$ python3 -q
>>> import numpy as np
>>> import numpy.linalg as la
>>> np.set_printoptions(suppress=True, linewidth=140)
>>> def rnd(a):
...     return np.round(a, 1) + 0
... 
>>> F = np.loadtxt("arr.csv", delimiter=",")
>>> print(rnd(F))
[[ 0.6 -0.1  0.1  0.   0.3  0.3  0.   0.   0.   0.1]
 [-0.1  0.9  0.   0.  -0.1  0.3  0.   0.1  0.   0. ]
 [ 0.1  0.   0.8  0.2 -0.1  0.   0.   0.   0.3 -0.1]
 [ 0.   0.   0.2  0.7 -0.1  0.   0.3 -0.1 -0.3  0.1]
 [ 0.3 -0.1 -0.1 -0.1  0.3  0.1  0.2  0.2 -0.1 -0.2]
 [ 0.3  0.3  0.   0.   0.1  0.4 -0.1 -0.1 -0.1  0. ]
 [ 0.   0.   0.   0.3  0.2 -0.1  0.4  0.3 -0.1 -0.1]
 [ 0.   0.1  0.  -0.1  0.2 -0.1  0.3  0.6  0.2  0.1]
 [ 0.   0.   0.3 -0.3 -0.1 -0.1 -0.1  0.2  0.4  0.1]
 [ 0.1  0.  -0.1  0.1 -0.2  0.  -0.1  0.1  0.1  0.9]]
>>> # null space of dimension 4
>>> vals, evecs = la.eigh(F)
>>> x0 = np.array([1, 2, -2, -5, -5, -2, 1, -2, -2, -5])
>>> print(rnd(x0 @ F @ x0 / (x0 @ x0)), rnd(vals[0]), rnd(vals[-1]))
0.5 0.0 1.0
>>> print(rnd(la.eigvalsh(F[1:, 1:])))
[0.  0.  0.  0.4 1.  1.  1.  1.  1. ]
>>> print(rnd(x0 @ F @ x0))
47.5
>>> arr = np.load("block6.npy")
>>> print(arr)
[[ 0.4 -0.5 -0.4 -1.3  1.8  0.8 -1.5  3.5]
 [-2.2  0.6  0.5  0.9 -1.2 -0.9  0.2 -2.5]
 [ 0.3  0.1  1.  -2.2  0.1 -0.6 -1.4  0.1]
 [-0.1  1.5 -1.6 -0.2  0.5 -0.9 -1.   1.1]
 [ 0.3 -0.7 -0.2  0.5 -0.8 -1.8  0.8 -1.6]
 [ 0.1  0.6  0.2  0.4  0.3 -0.1  0.3  0.8]
 [ 1.5  0.5  1.2  0.5 -1.1 -0.1  1.  -2.3]
 [-0.2 -0.8  0.5 -0.1 -1.6 -0.3  0.8 -3.4]
 [ 0.  -0.1  0.3 -2.2  0.2 -0.9  0.5  0.6]
 [-0.4 -0.4  0.5  0.3  1.5  1.2  0.6  3. ]
 [-1.5  0.3  0.2  1.5 -1.  -0.6 -0.1 -2. ]
 [ 1.3  0.1 -0.8  0.1 -1.1 -0.2  0.2 -2.2]
 [ 0.3  0.4  1.1 -1.4  0.1 -0.1  0.1  0.2]
 [ 0.4  1.2 -0.2  2.6 -0.5  1.1  0.9 -1.1]
 [-2.2  0.2 -0.5 -0.1 -0.2 -0.4 -0.8 -0.4]
 [ 0.9  1.3  0.5  1.2 -0.5 -0.4  1.9 -0.9]
 [-0.9  0.1 -0.1 -2.1 -0.5 -2.3  0.1 -1. ]
 [ 0.3  0.7  1.5  0.1 -2.1  0.7  0.4 -4. ]
 [ 0.2  0.3  0.5 -0.6  0.7 -0.8  0.4  1.4]
 [ 0.3 -0.5  1.4 -0.6  0.7 -1.   2.1  1.5]
 [ 0.3 -0.5 -1.   0.4  1.5 -0.4  1.4  3. ]
 [ 0.1  0.4  0.2 -0.1 -0.2  1.3 -1.2 -0.5]
 [ 1.3 -0.7  1.4 -1.7  0.7  0.8 -1.2  1.4]
 [ 0.8  0.  -0.3 -0.4 -1.1  1.   2.2 -2.3]
 [ 0.3 -2.2 -1.2  0.7 -1.  -0.1  0.4 -1.8]
 [-0.7 -0.4 -0.5  0.1  0.8  0.7 -0.5  1.5]
 [ 1.1  1.  -0.2 -0.4 -0.7  0.1  0.7 -1.4]
 [-1.3  0.5 -1.5  1.8  1.5  1.1  1.4  2.9]
 [ 0.4  0.4  0.9  0.2  0.2  0.1 -1.7  0.3]
 [-1.2 -0.4 -0.4 -0.1 -0.1 -1.6  0.7 -0.1]
 [ 1.2 -1.1 -0.2 -0.9 -1.   0.7  0.4 -1.9]
 [-0.6  2.2  0.5 -0.7  2.1 -0.3  0.   4.3]
 [-0.3 -1.7 -0.6  0.   1.7 -1.8  0.5  3.3]
 [-0.2  1.5  1.8 -1.  -0.1 -1.1  0.6 -0.1]
 [-1.5  0.9 -0.4  0.   0.8  0.5  0.5  1.5]
 [ 0.3  0.8 -0.3  0.   2.3 -0.2  0.8  4.7]
 [ 0.1  2.5  1.5 -0.4 -0.2 -0.8  1.  -0.5]
 [ 0.5 -0.1 -1.  -0.5 -1.6 -1.4 -1.1 -3.1]
 [-1.2  0.7 -0.5 -0.1 -1.2 -0.5  0.8 -2.5]
 [ 0.9  0.2 -0.7  0.4  0.9 -0.5  0.4  1.7]
 [-0.8 -0.3  0.4 -1.  -0.1 -0.2 -1.4 -0.1]
 [-1.6  1.8 -0.4 -1.   0.4  1.  -0.6  0.8]
 [ 0.6 -0.5 -0.4  0.2  1.1  0.6  0.9  2.2]
 [-0.7  0.8  0.6 -0.4  0.5 -0.4  0.4  1. ]
 [ 1.   0.8 -0.6 -0.2 -2.  -0.9 -0.6 -4.1]
 [-1.  -2.2 -0.2  1.6 -0.1  0.3  0.1 -0.3]]
>>> basis = arr[[15, 4]].astype(float)
>>> for _ in range(4):
...     lab = la.norm(arr[:, None] - basis, axis=-1).argmin(axis=1)
...     basis = np.array([arr[lab == j].mean(axis=0) for j in range(2)])
... 
>>> print(lab)
[0 1 0 0 1 0 1 1 0 0 1 1 0 1 1 1 1 1 0 0 0 1 0 1 1 0 1 0 0 1 1 0 0 1 0 0 1 1 1 0 1 0 0 0 1 1]
>>> print(np.bincount(lab))
[22 24]
>>> print(rnd(basis))
[[-0.1  0.2  0.  -0.4  0.9 -0.1  0.1  1.9]
 [-0.1  0.2  0.1  0.1 -0.8 -0.3  0.3 -1.7]]
